% ipython --no-banner

In [1]: import numpy as np

In [2]: from numpy import linalg as LA

In [3]: np.set_printoptions(precision=1, suppress=True, linewidth=200)

In [4]: feats = np.loadtxt("run13.csv", delimiter=",")

In [5]: feats
Out[5]: 
array([[ 0.2,  0.6, -0.7,  0.1],
       [-0.5,  0.7,  0.5, -0.2],
       [ 0.2,  0.2,  0.3,  0.9],
       [ 0.8,  0.2,  0.4, -0.3]])

In [6]: np.kron(np.eye(2, dtype=int), feats)
Out[6]: 
array([[ 0.2,  0.6, -0.7,  0.1,  0. ,  0. , -0. ,  0. ],
       [-0.5,  0.7,  0.5, -0.2, -0. ,  0. ,  0. , -0. ],
       [ 0.2,  0.2,  0.3,  0.9,  0. ,  0. ,  0. ,  0. ],
       [ 0.8,  0.2,  0.4, -0.3,  0. ,  0. ,  0. , -0. ],
       [ 0. ,  0. , -0. ,  0. ,  0.2,  0.6, -0.7,  0.1],
       [-0. ,  0. ,  0. , -0. , -0.5,  0.7,  0.5, -0.2],
       [ 0. ,  0. ,  0. ,  0. ,  0.2,  0.2,  0.3,  0.9],
       [ 0. ,  0. ,  0. , -0. ,  0.8,  0.2,  0.4, -0.3]])

In [7]: np.round(np.poly(feats), 1) + 0
Out[7]: array([ 1. , -0.9,  0. ,  0.9, -1. ])

In [8]: def softmax(z):
   ...:     e = np.exp(z - z.max(axis=-1, keepdims=True))
   ...:     return e / e.sum(axis=-1, keepdims=True)
   ...: 

In [9]: np.round(softmax(10 * feats[1]), 1) + 0
Out[9]: array([0. , 0.9, 0.1, 0. ])

In [10]: softmax(feats[1])
Out[10]: array([0.1, 0.4, 0.3, 0.2])

In [11]: softmax(feats[1] + 2)
Out[11]: array([0.1, 0.4, 0.3, 0.2])

In [12]: scores = feats @ feats.T / np.sqrt(4)

In [13]: softmax(scores)
Out[13]: 
array([[0.4, 0.2, 0.2, 0.2],
       [0.2, 0.4, 0.2, 0.2],
       [0.2, 0.2, 0.4, 0.2],
       [0.2, 0.2, 0.2, 0.4]])

In [14]: softmax(scores)[1] @ feats
Out[14]: array([0.1, 0.5, 0.2, 0.1])

In [15]: softmax(scores).round(6).argmax(axis=1)
Out[15]: array([0, 1, 2, 3])

In [16]: softmax(scores + np.triu(np.full(scores.shape, -np.inf), 1))
Out[16]: 
array([[1. , 0. , 0. , 0. ],
       [0.4, 0.6, 0. , 0. ],
       [0.3, 0.3, 0.5, 0. ],
       [0.2, 0.2, 0.2, 0.4]])

In [17]: K = np.array([[-3, -1, -2, 4], [-3, 3, -4, 7], [3, -1, 4, 6]])

In [18]: other = np.array([[-2, 0, -1], [0, 2, 3], [0, -1, -3], [1, -1, 3]])

In [19]: LA.matrix_rank(K @ other)
Out[19]: np.int64(3)

In [20]: np.einsum("ik,kj->ji", K, other)
Out[20]: 
array([[ 10,  13,   0],
       [ -4,   3, -12],
       [ 18,  45,   0]])

In [21]: np.einsum("ik,kj->ij", K, other)
Out[21]: 
array([[ 10,  -4,  18],
       [ 13,   3,  45],
       [  0, -12,   0]])

In [22]: U, sig, Vh = LA.svd(K, full_matrices=False)

In [23]: np.round(U.T @ U, 1) + 0
Out[23]: 
array([[1., 0., 0.],
       [0., 1., 0.],
       [0., 0., 1.]])

In [24]: np.round(U.T @ K @ Vh.T, 1) + 0
Out[24]: 
array([[10.6,  0. ,  0. ],
       [ 0. ,  7.5,  0. ],
       [ 0. ,  0. ,  2.6]])

In [25]: sig / sig[0]
Out[25]: array([1. , 0.7, 0.2])

In [26]: np.abs(Vh[0])
Out[26]: array([0.3, 0.2, 0.3, 0.9])

In [27]: np.allclose(U * sig @ Vh, K)
Out[27]: True

In [28]: np.cumsum(sig ** 2) / np.sum(sig ** 2)
Out[28]: array([0.6, 1. , 1. ])

In [29]: (sig > 1e-8).sum()
Out[29]: np.int64(3)

In [30]: t3 = np.stack([K, 4 * K, K[::-1]])

In [31]: LA.matrix_rank(t3)
Out[31]: array([3, 3, 3])

In [32]: (t3 @ K.T).shape
Out[32]: (3, 3, 3)

In [33]: np.einsum("bij,cij->bc", t3, t3)
Out[33]: 
array([[ 175,  700,   99],
       [ 700, 2800,  396],
       [  99,  396,  175]])

In [34]: LA.matrix_rank(t3.reshape(3, -1))
Out[34]: np.int64(2)

In [35]: t3.shape
Out[35]: (3, 3, 4)

In [36]: LA.norm(t3, axis=(1, 2))
Out[36]: array([13.2, 52.9, 13.2])

In [37]: t3.sum(axis=0)
Out[37]: 
array([[-12,  -6,  -6,  26],
       [-18,  18, -24,  42],
       [ 12,  -6,  18,  34]])
